% python3 -q
>>> import numpy as np
>>> import numpy.linalg as la
>>> np.set_printoptions(precision=2, suppress=True, linewidth=160, legacy="1.25")
>>> def rnd(a):
...     return np.round(a, 2) + 0
... 
>>> feats = np.load("arr.npy")
>>> print(rnd(feats))
[[ 2.7   7.11  5.83 -2.38 -1.01 -1.23]
 [ 6.18  1.81  0.05  2.78 -6.58 -2.72]
 [-5.09  1.75  2.93 -4.13  6.37  2.22]
 [-6.19 -3.18 -1.3  -2.01  6.19  2.74]
 [-1.79  5.65  5.65 -4.31  3.72  0.75]
 [-2.77  4.83  5.15 -4.45  4.61  1.18]
 [ 0.05 -6.64 -6.11  3.81 -2.01  0.02]
 [ 4.68  6.31  4.57 -0.7  -3.53 -2.1 ]
 [ 3.91  6.79  5.22 -1.45 -2.49 -1.76]
 [ 5.15 -1.62 -2.83  4.1  -6.4  -2.25]
 [ 4.03  6.73  5.13 -1.34 -2.65 -1.81]
 [-2.08  5.42  5.52 -4.37  3.99  0.87]
 [ 2.12  7.14  6.   -2.75 -0.34 -0.98]
 [ 5.16 -1.61 -2.82  4.09 -6.41 -2.25]
 [-0.26  6.55  6.08 -3.88  2.23  0.07]
 [ 5.09  5.92  4.11 -0.22 -4.12 -2.27]
 [ 6.21  2.16  0.36  2.6  -6.51 -2.74]
 [ 4.8   6.21  4.45 -0.57 -3.69 -2.15]
 [ 5.44 -0.99 -2.32  3.92 -6.56 -2.38]
 [-1.15  6.07  5.88 -4.16  3.11  0.46]
 [ 5.9   0.29 -1.26  3.47 -6.7  -2.59]
 [-4.64  2.53  3.53 -4.3   6.09  2.02]
 [-6.16 -3.47 -1.58 -1.82  6.06  2.72]
 [ 5.15  5.85  4.03 -0.15 -4.2  -2.3 ]
 [ 3.38 -4.2  -4.74  4.47 -5.13 -1.45]
 [ 1.64  7.1   6.09 -3.03  0.21 -0.77]
 [-5.46  0.95  2.3  -3.91  6.56  2.39]
 [ 5.06  5.95  4.15 -0.26 -4.07 -2.26]
 [-5.41 -5.51 -3.65 -0.2   4.6   2.41]
 [ 4.15  6.67  5.04 -1.24 -2.81 -1.86]
 [-3.83  3.67  4.37 -4.45  5.49  1.66]
 [ 2.79 -4.81 -5.14  4.45 -4.63 -1.19]
 [-2.66 -7.12 -5.84  2.4   0.97  1.22]
 [-2.83 -7.1  -5.77  2.29  1.17  1.29]
 [ 5.57  5.26  3.38  0.44 -4.86 -2.48]
 [ 1.95 -5.53 -5.58  4.34 -3.87 -0.82]
 [ 2.22 -5.31 -5.45  4.39 -4.12 -0.94]
 [-3.75 -6.86 -5.32  1.59  2.3   1.69]
 [-2.88 -7.09 -5.76  2.25  1.23  1.31]
 [-5.9  -4.54 -2.63 -1.05  5.45  2.62]
 [ 3.79  6.84  5.29 -1.55 -2.34 -1.71]]
>>> d = la.norm(feats[:, None] - feats[None], axis=-1)
>>> print(np.flatnonzero(d[16] < d.mean() / 2))
[ 1  9 13 16 18 20 34]
>>> print((d + 1e9 * np.eye(41)).round(6).argmin(axis=1))
[12 16 26 22 11 11 35 17 40 13  8  4 25  9 19 27  1  7 13  4 18  2  3 15 31 12  2 15 39 10 21 36 33 38 23 36 35 38 33 22  8]
>>> print(la.matrix_rank(d ** 2))
3
>>> print(d.mean(axis=1).argmax())
28
>>> left, s, Vh = la.svd(feats)
>>> print(np.argmax(s[:-1] / (s[1:] + 1e-6)) + 1)
2
>>> out = left[:, :2] @ np.diag(s[:2]) @ Vh[:2]
>>> print(la.matrix_rank(out))
2
>>> print(rnd(np.abs(feats - out).max()))
0.0
>>> print(rnd(la.norm(feats - out, 2)), rnd(s[2]))
0.0 0.0
>>> X = np.loadtxt("a.csv", delimiter=",")
>>> print(rnd(X))
[[0.05 0.02 0.11 0.02 0.11 0.11 0.08]
 [0.02 0.01 0.04 0.01 0.04 0.04 0.03]
 [0.11 0.04 0.27 0.04 0.27 0.27 0.19]
 [0.02 0.01 0.04 0.01 0.04 0.04 0.03]
 [0.11 0.04 0.27 0.04 0.27 0.27 0.19]
 [0.11 0.04 0.27 0.04 0.27 0.27 0.19]
 [0.08 0.03 0.19 0.03 0.19 0.19 0.14]]
>>> left, s, Vh = la.svd(X)
>>> V = Vh[:(s > 1e-8).sum()]
>>> rng = np.random.default_rng(49)
>>> x = X[0] + -2 * X[4] + rng.integers(2) * np.eye(7)[4]
>>> print(rnd(x))
[-0.18 -0.06 -0.42 -0.06 -0.42 -0.42 -0.3 ]
>>> print(la.matrix_rank(np.vstack([X, x])))
1
>>> print(rnd(np.diag(V.T @ V)))
[0.05 0.01 0.27 0.01 0.27 0.27 0.14]
>>> print(rnd(la.norm(x - V.T @ V @ x)))
0.0
>>> print(rnd(V.T @ V))
[[0.05 0.02 0.11 0.02 0.11 0.11 0.08]
 [0.02 0.01 0.04 0.01 0.04 0.04 0.03]
 [0.11 0.04 0.27 0.04 0.27 0.27 0.19]
 [0.02 0.01 0.04 0.01 0.04 0.04 0.03]
 [0.11 0.04 0.27 0.04 0.27 0.27 0.19]
 [0.11 0.04 0.27 0.04 0.27 0.27 0.19]
 [0.08 0.03 0.19 0.03 0.19 0.19 0.14]]
>>> print(np.allclose(V.T @ V @ x, x))
True
>>> m1 = np.load("dump.npy")
>>> print(m1)
[[0 1 1 1 0]
 [1 0 0 1 1]
 [1 0 0 1 0]
 [1 1 1 0 1]
 [0 1 0 1 0]]
>>> vals, V = la.eigh(X)
>>> print(rnd(la.eigvalsh(X + 4 * np.eye(7))))
[4. 4. 4. 4. 4. 4. 5.]
>>> print(np.abs(V[:, -1]).round(6).argmax())
2
>>> print(rnd(V.T @ X @ V))
[[0. 0. 0. 0. 0. 0. 0.]
 [0. 0. 0. 0. 0. 0. 0.]
 [0. 0. 0. 0. 0. 0. 0.]
 [0. 0. 0. 0. 0. 0. 0.]
 [0. 0. 0. 0. 0. 0. 0.]
 [0. 0. 0. 0. 0. 0. 0.]
 [0. 0. 0. 0. 0. 0. 1.]]
>>> print(np.trace(m1 @ m1 @ m1) // 6)
3
>>> print(m1 @ m1)
[[3 1 1 2 2]
 [1 3 2 2 1]
 [1 2 2 1 1]
 [2 2 1 4 1]
 [2 1 1 1 2]]
>>> print(m1.sum(axis=0))
[3 3 2 4 2]
>>> print(np.argwhere(np.triu(m1)))
[[0 1]
 [0 2]
 [0 3]
 [1 3]
 [1 4]
 [2 3]
 [3 4]]
>>> Lm = np.diag(m1.sum(axis=1)) - m1
>>> print(rnd(la.eigvalsh(Lm)))
[0.   1.59 3.   4.41 5.  ]
>>> print(la.matrix_rank(Lm))
4
>>> print((la.eigvalsh(Lm) < 1e-8).sum())
1
>>> print(Lm @ np.ones(5))
[0. 0. 0. 0. 0.]
>>> print(Lm)
[[ 3 -1 -1 -1  0]
 [-1  3  0 -1 -1]
 [-1  0  2 -1  0]
 [-1 -1 -1  4 -1]
 [ 0 -1  0 -1  2]]
>>> W0 = np.load("out8.npy")
>>> print(W0)
[[-26.3  -15.56  24.71  -9.91  24.51]
 [-25.22 -15.38  23.99 -10.88  24.85]
 [-24.76 -14.56  24.48 -11.57  25.73]
 [-23.92 -13.93  23.88 -10.25  26.19]
 [-23.35 -13.96  25.22 -10.26  25.14]
 [-26.16 -15.22  25.86 -10.92  26.01]
 [-25.47 -13.84  24.5  -12.94  24.58]
 [-24.39 -13.76  23.87  -8.6   23.53]
 [-24.82 -15.75  25.34  -9.88  23.72]
 [-25.52 -13.7   24.39 -10.01  26.16]
 [-25.28 -17.56  24.28  -9.7   24.19]
 [-24.23 -15.69  25.86 -10.38  23.1 ]
 [-24.42 -15.54  25.06 -10.33  23.23]
 [-26.12 -13.01  25.67 -11.15  22.61]
 [-26.76 -14.16  24.16  -9.34  22.88]
 [-24.83 -14.9   24.16  -9.88  25.83]
 [-23.28 -14.94  26.61 -11.36  24.1 ]
 [-26.49 -15.35  25.26 -10.19  26.36]
 [-26.46 -16.81  24.56 -10.5   26.12]
 [-26.43 -15.67  25.32  -9.65  26.19]
 [-25.05 -15.15  25.4  -10.66  25.33]
 [-25.54 -16.44  22.51  -9.38  26.92]
 [-25.2  -15.98  25.49 -11.03  24.73]
 [-25.93 -14.24  23.92 -10.15  23.43]
 [-24.38 -14.76  26.65  -9.59  26.24]
 [-24.78 -15.28  25.55 -10.41  23.47]
 [-23.89 -15.13  24.96  -9.9   25.76]]
>>> left, s, Vh = la.svd(W0)
>>> print(np.argmax(s[:-1] / (s[1:] + 1e-6)) + 1)
1
>>> out = left[:, :1] @ np.diag(s[:1]) @ Vh[:1]
>>> print(la.matrix_rank(out))
1
>>> print(rnd(la.norm(W0 - out) / la.norm(W0)))
0.04
>>> x = np.array([2, -2, -1, 0, 2])
>>> target = W0 @ x
>>> print(rnd(la.pinv(W0) @ W0))
[[1. 0. 0. 0. 0.]
 [0. 1. 0. 0. 0.]
 [0. 0. 1. 0. 0.]
 [0. 0. 0. 1. 0.]
 [0. 0. 0. 0. 1.]]
>>> print(rnd(la.lstsq(W0, target)[0]))
[ 2. -2. -1.  0.  2.]
>>> target = target + 0.02 * rng.normal(size=27)
>>> print(rnd(target))
[ 2.86  6.03  6.55  8.52  6.28  4.27  1.37  1.93  3.92  4.29  8.66  3.31  3.66 -6.65 -3.59  7.64  4.9   5.17  8.4   5.57  5.45 13.13  5.54 -0.41  6.62  2.43
  9.05]
>>> c, *_ = la.lstsq(W0, target)
>>> print(rnd(c))
[ 2.   -2.   -0.99  0.01  2.  ]
>>> print([round(float(la.norm(la.solve(W0.T @ W0 + lam * np.eye(5), W0.T @ target))), 2) for lam in (0, 1, 10, 100)])
[3.6, 3.48, 2.68, 0.87]
>>> print(rnd(W0.T @ (target - W0 @ c)))
[0. 0. 0. 0. 0.]
>>> out = np.array([[5, 4, -6], [2, -3, 7], [4, -7, -9], [5, 9, 4], [3, -9, 3]])
>>> print(rnd(np.einsum("ij->j", W0)))
[-678.98 -406.27  671.66 -278.82  670.91]
>>> print(np.vstack([W0, out.T]).shape)
(30, 5)
>>> mat = np.load("mat.npy")
>>> print(mat)
[[  0   2  -1  -5   0]
 [  1   4   7   2   3]
 [  1   1  -3  -4  -1]
 [ -2 -11  -7  -7  -8]
 [  3  11   6   5   7]]
>>> # looks like rank 4
>>> r = la.matrix_rank(mat)
>>> print(r)
4
>>> null = la.svd(mat)[2][r:].T
>>> print(rnd(null @ null.T))
[[ 0.13 -0.17 -0.02 -0.06  0.28]
 [-0.17  0.23  0.03  0.09 -0.37]
 [-0.02  0.03  0.    0.01 -0.05]
 [-0.06  0.09  0.01  0.03 -0.14]
 [ 0.28 -0.37 -0.05 -0.14  0.61]]
>>> print(null.shape)
(5, 1)
>>> print([int(la.matrix_rank(mat[:, :j + 1])) for j in range(5)])
[1, 2, 3, 4, 4]
>>> print(la.matrix_rank(mat.T @ mat), la.matrix_rank(mat @ mat.T))
4 4
>>> x = np.array([3, -9, -8, 7, 2])
>>> print(mat @ x)
[-45 -69 -12  84 -89]
>>> print(mat * x)
[[  0 -18   8 -35   0]
 [  3 -36 -56  14   6]
 [  3  -9  24 -28  -2]
 [ -6  99  56 -49 -16]
 [  9 -99 -48  35  14]]
>>> print(la.norm(mat @ x) <= la.norm(mat, 2) * la.norm(x) + 1e-9)
True
>>> print(mat @ np.eye(5)[1])
[  2.   4.   1. -11.  11.]
>>> print(np.einsum("ij,j->i", mat, x))
[-45 -69 -12  84 -89]
>>> print((mat @ x).argmax())
3
>>> print(la.matrix_power(mat, 3))
[[ 169  366  248 -205  119]
 [ 124  560  434  170  360]
 [ 102  176  100 -160   32]
 [-247 -934 -606  -85 -527]
 [ 283 1014  664   63  559]]
>>> print(np.allclose(mat, mat.T))
False
>>> print(rnd(np.abs(la.eigvals(mat)).max()))
10.96
>>> print(np.trace(mat))
1
>>> print(la.cond(mat) > 100)
True
>>> print(np.argsort(-la.norm(mat, axis=0).round(6), kind="stable")[:3])
[1 2 4]
>>> M = np.load("w.npy")
>>> print(M)
[[-3.3  0.9  0.6  1.2  4.2 -1.8]
 [-1.4  0.1 -0.6 -2.  -0.3 -0.7]
 [-0.6  1.5 -0.8  1.3 -0.8  1. ]
 [-0.7  0.5 -0.6  1.7 -0.8  0.3]
 [-0.8 -0.5 -0.1 -0.9  1.1  1.5]
 [-2.2 -2.   0.9 -0.9 -1.2  0.5]
 [-0.1  0.  -0.3  0.9 -0.4 -1.5]
 [ 0.4 -0.2  1.4  2.2 -1.3  0.4]
 [-0.4  2.2  0.5 -0.9 -0.2 -1. ]
 [-1.  -0.5 -0.7 -0.2  0.6  1.2]
 [-1.6 -0.6 -1.3 -1.2 -1.1  1.8]
 [ 0.5  1.4 -2.  -0.6  0.4 -0.6]
 [-0.6  1.1  0.1  1.   0.8 -1.2]
 [ 1.1  0.6  0.7  1.4  1.   0.5]
 [-2.  -0.1 -1.1  0.1  2.1 -0.5]
 [ 0.3 -1.9 -1.3  1.1  1.2  0.3]
 [-0.7 -0.3  0.2  0.8  1.8 -1.2]
 [ 1.4  1.2 -1.4  0.2  1.6  0.2]
 [-0.5  0.4  2.   1.3  0.  -0.5]
 [-0.5 -0.2  0.6  1.6  1.2 -1.3]
 [-1.4  1.2 -0.1  0.6  0.8  0.5]
 [-1.   1.5  0.3 -1.3  0.6 -0.2]
 [-0.6 -0.8  1.7 -0.1 -0.1  0.3]
 [ 0.6 -0.9 -0.3  0.3 -0.5  0.8]
 [ 0.   1.2 -0.4 -0.6  0.5 -0.9]
 [-0.8  0.4 -0.1  1.  -1.1  0.3]]
>>> x = np.array([0, -1, 0, 3, 3, -2])
>>> h = np.maximum(M @ x, 0)
>>> print(rnd(np.maximum(M @ (3 * x), 0)))
[56.7  0.   0.   4.8  0.   0.  13.5  6.3  0.   0.   0.   0.  20.1 16.8 23.1 24.6 31.5 11.4 13.5 33.6  6.   0.   0.   0.   0.9  0. ]
>>> print(rnd(np.maximum(M @ x, 0) - np.maximum(-M @ x, 0)))
[18.9 -5.6 -2.   1.6 -1.9 -5.3  4.5  2.1 -3.5 -0.7 -9.9 -0.8  6.7  5.6  7.7  8.2 10.5  3.8  4.5 11.2  2.  -3.2 -0.4 -1.3  0.3 -1.3]
>>> print(np.flatnonzero(h > 1e-9))
[ 0  3  6  7 12 13 14 15 16 17 18 19 20 24]
>>> gram = np.cov(M, rowvar=False)
>>> print(rnd(M.std(axis=0)))
[1.01 1.02 0.96 1.08 1.22 0.94]
>>> print(np.argwhere(np.triu(np.abs(np.corrcoef(M.T)) > 0.8, 1)))
[]
>>> arr = np.load("sample3.npy")
>>> print(arr)
[[-2 -1 -1 -2 -2  0 -1  2  3]
 [-1 -2 -1 -1 -2 -2  0 -1  2]
 [-1 -1 -2 -1 -1 -2 -2  0 -1]
 [-2 -1 -1 -2 -1 -1 -2 -2  0]
 [-2 -2 -1 -1 -2 -1 -1 -2 -2]
 [ 0 -2 -2 -1 -1 -2 -1 -1 -2]
 [-1  0 -2 -2 -1 -1 -2 -1 -1]
 [ 2 -1  0 -2 -2 -1 -1 -2 -1]
 [ 3  2 -1  0 -2 -2 -1 -1 -2]]
>>> # symmetric, so the eigenvalues are real
>>> x = np.array([2, 2, 3, -3, 1, 2, 0, 0, -2])
>>> target = arr @ x
>>> print(target)
[-11 -16 -10  -6  -8  -8  -3   6   5]
>>> print(rnd(la.solve(arr, -3 * target)))
[-6. -6. -9.  9. -3. -6.  0.  0.  6.]
>>> print(rnd(la.solve(arr, target)))
[ 2.  2.  3. -3.  1.  2.  0.  0. -2.]
>>> x = np.array([1, 1, 3, 5, 3, 2, 0, 3, 3])
>>> print(la.norm(arr @ x) <= la.norm(arr, 2) * la.norm(x) + 1e-9)
True
>>> print(arr @ (2 * x))
[-14 -36 -46 -54 -64 -58 -56 -52 -34]
>>> print(arr @ np.ones(9))
[ -4.  -8. -11. -12. -14. -12. -11.  -8.  -4.]
>>> print(arr @ np.eye(9)[5])
[ 0. -2. -2. -1. -1. -2. -1. -1. -2.]
>>> print((arr @ x).argmax())
0
>>> print(np.einsum("ij,j->i", arr, x))
[ -7 -18 -23 -27 -32 -29 -28 -26 -17]
>>> w1 = np.array([[-3, 0],
...     [-1, 3],
...     [0, -3],
...     [-5, 3],
...     [3, -3],
...     [3, 4],
...     [2, 5],
...     [-5, 0],
...     [2, 1]])
>>> c = np.array([-2, 1])
>>> hid = np.maximum(arr @ w1 + c, 0)
>>> print(rnd((hid > 0).mean(axis=0)))
[0.56 0.11]
>>> print(hid)
[[ 3  0]
 [ 5  0]
 [ 0  0]
 [15  0]
 [ 6  0]
 [ 0  0]
 [ 4  0]
 [ 0  0]
 [ 0  1]]
>>> basis = np.array([[-1, 3, 2], [-3, 3, -1]])
>>> print(hid @ basis)
[[ -3   9   6]
 [ -5  15  10]
 [  0   0   0]
 [-15  45  30]
 [ -6  18  12]
 [  0   0   0]
 [ -4  12   8]
 [  0   0   0]
 [ -3   3  -1]]
>>> print((hid @ basis).round(6).argmax(axis=1))
[1 1 0 1 1 0 1 0 1]
>>> x = np.array([-3, 0])
>>> target = hid @ x
>>> print(rnd(la.pinv(hid) @ hid))
[[1. 0.]
 [0. 1.]]
>>> print(target)
[ -9 -15   0 -45 -18   0 -12   0   0]
>>> target = target + 0.3 * rng.normal(size=9)
>>> print(rnd(target))
[ -8.76 -14.62  -0.21 -44.75 -17.96   0.28 -12.01   0.02  -0.18]
>>> c, *_ = la.lstsq(hid, target)
>>> print(c.round())
[-3. -0.]
>>> print(rnd(la.norm(target - hid @ c)))
0.5
>>> print([round(float(la.norm(la.solve(hid.T @ hid + lam * np.eye(2), hid.T @ target))), 2) for lam in (0, 1, 10, 100)])
[2.98, 2.97, 2.89, 2.25]
>>> print(rnd(c))
[-2.98 -0.18]
>>> print(np.allclose(arr @ arr.T, arr.T @ arr))
True
>>> print(rnd(np.abs(la.eigvals(arr)).max()))
10.19
>>> print(la.matrix_power(arr, 2))
[[ 28  15   8  10   4   1   7  -1 -10]
 [ 15  20  10  13  12  10   8   8  -1]
 [  8  10  17  14  15  16  15   8   7]
 [ 10  13  14  20  18  13  16  10   1]
 [  4  12  15  18  24  18  15  12   4]
 [  1  10  16  13  18  20  14  13  10]
 [  7   8  15  16  15  14  17  10   8]
 [ -1   8   8  10  12  13  10  20  15]
 [-10  -1   7   1   4  10   8  15  28]]
>>> print(rnd(np.sort(np.abs(la.eigvals(arr)))))
[ 0.04  0.72  1.61  1.87  2.68  3.38  4.14  6.92 10.19]
>>> print((arr + arr.T) / 2)
[[-2. -1. -1. -2. -2.  0. -1.  2.  3.]
 [-1. -2. -1. -1. -2. -2.  0. -1.  2.]
 [-1. -1. -2. -1. -1. -2. -2.  0. -1.]
 [-2. -1. -1. -2. -1. -1. -2. -2.  0.]
 [-2. -2. -1. -1. -2. -1. -1. -2. -2.]
 [ 0. -2. -2. -1. -1. -2. -1. -1. -2.]
 [-1.  0. -2. -2. -1. -1. -2. -1. -1.]
 [ 2. -1.  0. -2. -2. -1. -1. -2. -1.]
 [ 3.  2. -1.  0. -2. -2. -1. -1. -2.]]
>>> print(rnd(la.det(arr)))
-250.0
